% python3 -q
>>> import numpy as np
>>> import numpy.linalg as la
>>> np.set_printoptions(precision=2, suppress=True, linewidth=160, sign=" ")
>>> mat = np.loadtxt("case4.csv", delimiter=",")
>>> mat
array([[  9.,   6.,   6.,   0.,   6.,   6.,   3.,   9.,   3.],
       [  6.,   7.,  12.,   5.,   6.,   6.,   4.,  12.,   4.],
       [  6.,  12.,  26.,  12.,   9.,  10.,   6.,  23.,   7.],
       [  0.,   5.,  12.,  13.,   3.,   4.,   6.,   7.,   3.],
       [  6.,   6.,   9.,   3.,   6.,   4.,   4.,  10.,   4.],
       [  6.,   6.,  10.,   4.,   4.,   8.,   2.,  10.,   2.],
       [  3.,   4.,   6.,   6.,   4.,   2.,   5.,   5.,   3.],
       [  9.,  12.,  23.,   7.,  10.,  10.,   5.,  23.,   7.],
       [  3.,   4.,   7.,   3.,   4.,   2.,   3.,   7.,   3.]])
>>> # null space of dimension 5
>>> vec = np.array([-1, 1, -1, 0, -2, 1, 0, 1, 2])
>>> h = np.maximum(mat @ vec, 0)
>>> print(h)
[ 0.  3.  9.  4.  1.  4.  0.  7.  1.]
>>> np.tanh(mat @ vec)
array([ 0.  ,  1.  ,  1.  ,  1.  ,  0.76,  1.  ,  0.  ,  1.  ,  0.76])
>>> mat * (h > 1e-9)[:, None]
array([[  0.,   0.,   0.,   0.,   0.,   0.,   0.,   0.,   0.],
       [  6.,   7.,  12.,   5.,   6.,   6.,   4.,  12.,   4.],
       [  6.,  12.,  26.,  12.,   9.,  10.,   6.,  23.,   7.],
       [  0.,   5.,  12.,  13.,   3.,   4.,   6.,   7.,   3.],
       [  6.,   6.,   9.,   3.,   6.,   4.,   4.,  10.,   4.],
       [  6.,   6.,  10.,   4.,   4.,   8.,   2.,  10.,   2.],
       [  0.,   0.,   0.,   0.,   0.,   0.,   0.,   0.,   0.],
       [  9.,  12.,  23.,   7.,  10.,  10.,   5.,  23.,   7.],
       [  3.,   4.,   7.,   3.,   4.,   2.,   3.,   7.,   3.]])
>>> def softmax(z):
...     e = np.exp(z - z.max(axis=-1, keepdims=True))
...     return e / e.sum(axis=-1, keepdims=True)
... 
>>> np.round(softmax(mat[7] + -2), 2) + 0
array([ 0. ,  0. ,  0.5,  0. ,  0. ,  0. ,  0. ,  0.5,  0. ])
>>> np.round(softmax(mat[7]), 2) + 0
array([ 0. ,  0. ,  0.5,  0. ,  0. ,  0. ,  0. ,  0.5,  0. ])
>>> scores = mat @ mat.T / np.sqrt(9)
>>> print(np.round(softmax(scores), 2) + 0)
[[ 0.    0.    0.02  0.    0.    0.    0.    0.98  0.  ]
 [ 0.    0.    1.    0.    0.    0.    0.    0.    0.  ]
 [ 0.    0.    1.    0.    0.    0.    0.    0.    0.  ]
 [ 0.    0.    1.    0.    0.    0.    0.    0.    0.  ]
 [ 0.    0.    1.    0.    0.    0.    0.    0.    0.  ]
 [ 0.    0.    1.    0.    0.    0.    0.    0.    0.  ]
 [ 0.    0.    1.    0.    0.    0.    0.    0.    0.  ]
 [ 0.    0.    1.    0.    0.    0.    0.    0.    0.  ]
 [ 0.    0.    1.    0.    0.    0.    0.    0.    0.  ]]
>>> np.round(softmax(scores + np.triu(np.full(scores.shape, -np.inf), 1)), 2) + 0
array([[ 1.,  0.,  0.,  0.,  0.,  0.,  0.,  0.,  0.],
       [ 0.,  1.,  0.,  0.,  0.,  0.,  0.,  0.,  0.],
       [ 0.,  0.,  1.,  0.,  0.,  0.,  0.,  0.,  0.],
       [ 0.,  0.,  1.,  0.,  0.,  0.,  0.,  0.,  0.],
       [ 0.,  0.,  1.,  0.,  0.,  0.,  0.,  0.,  0.],
       [ 0.,  0.,  1.,  0.,  0.,  0.,  0.,  0.,  0.],
       [ 0.,  0.,  1.,  0.,  0.,  0.,  0.,  0.,  0.],
       [ 0.,  0.,  1.,  0.,  0.,  0.,  0.,  0.,  0.],
       [ 0.,  0.,  1.,  0.,  0.,  0.,  0.,  0.,  0.]])
>>> Uu, sig, VT = la.svd(mat)
>>> evecs = VT[:(sig > 1e-8).sum()]
>>> rng = np.random.default_rng(288)
>>> vec = mat[1] + -3 * mat[3] + rng.integers(2) * np.eye(9)[3]
>>> vec
array([  6.,  -8., -24., -34.,  -3.,  -6., -14.,  -9.,  -5.])
>>> print(np.allclose(evecs.T @ evecs @ vec, vec))
True
>>> w, evecs = la.eigh(mat)
>>> (w > 1e-8).sum(), (w < -1e-8).sum()
(np.int64(4), np.int64(0))
>>> round(w.sum(), 2), np.trace(mat)
(np.float64(100.0), np.float64(100.0))
>>> E = -2 * np.eye(9) + np.ones((9, 9))
>>> E
array([[-1.,  1.,  1.,  1.,  1.,  1.,  1.,  1.,  1.],
       [ 1., -1.,  1.,  1.,  1.,  1.,  1.,  1.,  1.],
       [ 1.,  1., -1.,  1.,  1.,  1.,  1.,  1.,  1.],
       [ 1.,  1.,  1., -1.,  1.,  1.,  1.,  1.,  1.],
       [ 1.,  1.,  1.,  1., -1.,  1.,  1.,  1.,  1.],
       [ 1.,  1.,  1.,  1.,  1., -1.,  1.,  1.,  1.],
       [ 1.,  1.,  1.,  1.,  1.,  1., -1.,  1.,  1.],
       [ 1.,  1.,  1.,  1.,  1.,  1.,  1., -1.,  1.],
       [ 1.,  1.,  1.,  1.,  1.,  1.,  1.,  1., -1.]])
>>> # equal to its transpose
>>> Uu, sig, VT = la.svd(mat)
>>> sig.round(2) + 0
array([ 74.03,  14.02,   7.28,   4.67,   0.  ,   0.  ,   0.  ,   0.  ,   0.  ])
>>> np.argmax(sig[:-1] / (sig[1:] + 1e-6)) + 1
np.int64(4)
>>> other = Uu[:, :4] @ np.diag(sig[:4]) @ VT[:4]
>>> round(float(la.norm(mat - other) / la.norm(mat)), 2)
0.0
>>> np.round(np.abs(mat - other).max(), 2)
np.float64(0.0)
>>> round(float(la.norm(mat - other, 2)), 2), round(float(sig[4]), 2)
(0.0, 0.0)
>>> print(la.matrix_rank(mat, rtol=0.05))
4
>>> la.matrix_rank(other)
np.int64(4)
